>>> import numpy as np
>>> np.set_printoptions(precision=3, suppress=True, linewidth=140, floatmode="fixed")
>>> rng = np.random.default_rng(850370)
>>> E = (rng.random((3, 3)) < 0.3) + np.eye(3)
>>> E /= E.sum(axis=1, keepdims=True)
>>> E
array([[1.000, 0.000, 0.000],
       [0.000, 0.500, 0.500],
       [0.500, 0.000, 0.500]])
>>> ev, evecs = np.linalg.eig(E)
>>> E @ evecs[:, 0] - ev[0] * evecs[:, 0]
array([0.000, 0.000, 0.000])
>>> np.sort(np.linalg.eigvals(np.linalg.inv(E)))
array([1.000, 2.000, 2.000])
>>> Y = E / np.sqrt((E ** 2).mean(axis=1, keepdims=True))
>>> E - E.mean(axis=1, keepdims=True)
array([[ 0.667, -0.333, -0.333],
       [-0.333,  0.167,  0.167],
       [ 0.167, -0.333,  0.167]])
>>> Y[0]
array([1.732, 0.000, 0.000])
>>> np.einsum("ii->", E)
np.float64(2.0)
>>> round(np.linalg.det(E.T), 3)
np.float64(0.25)
>>> np.poly(E)
array([ 1.000, -2.000,  1.250, -0.250])
>>> round(float(np.linalg.det(E[::-1])), 3)
-0.25
>>> sigma = 5 * 0.2 ** np.arange(3)
>>> O, _ = np.linalg.qr(np.array([[0.0, 0.1, 0.7], [-0.9, -0.9, 1.3], [0.1, -1.2, -0.5]]))
>>> M = rng.normal(size=(27, 3)) * sigma @ O
>>> M
array([[ -1.195,   0.073,   0.868],
       [  0.808,  -0.877,  11.670],
       [ -0.133,  -0.363,   5.871],
       [ -0.058,  -0.468,   1.447],
       [  0.746,   0.324,  -6.471],
       [ -1.004,   0.529,  -8.380],
       [  0.706,   0.665,  -8.706],
       [ -1.357,   0.127,   0.797],
       [ -0.348,  -0.122,   0.830],
       [  2.086,  -0.194,  -0.455],
       [  0.445,   0.266,  -2.579],
       [  1.805,   0.702, -11.232],
       [ -2.069,   1.482, -12.602],
       [ -0.059,  -0.041,   1.415],
       [ -0.934,  -0.311,   0.232],
       [ -0.513,  -0.179,   1.962],
       [ -1.493,   0.752,  -7.587],
       [ -0.721,   0.155,   1.089],
       [  0.851,  -0.210,  -0.681],
       [  1.059,   0.254,  -5.448],
       [ -1.521,   0.278,   0.985],
       [ -1.893,  -0.338,   5.340],
       [  0.939,  -0.136,   0.367],
       [ -0.971,   0.586,  -5.267],
       [  0.004,   0.796,  -7.172],
       [ -0.689,   0.023,   0.178],
       [  0.125,  -0.174,  -3.695]])
>>> d = np.linalg.norm(M[:, None] - M[None], axis=-1)
>>> d[:5, :5]
array([[ 0.000, 11.028,  5.133,  1.385,  7.595],
       [11.028,  0.000,  5.898, 10.268, 18.181],
       [ 5.133,  5.898,  0.000,  4.425, 12.392],
       [ 1.385, 10.268,  4.425,  0.000,  7.998],
       [ 7.595, 18.181, 12.392,  7.998,  0.000]])
>>> np.linalg.matrix_rank(d ** 2)
np.int64(5)
>>> d.mean(axis=1).argmax()
np.int64(1)
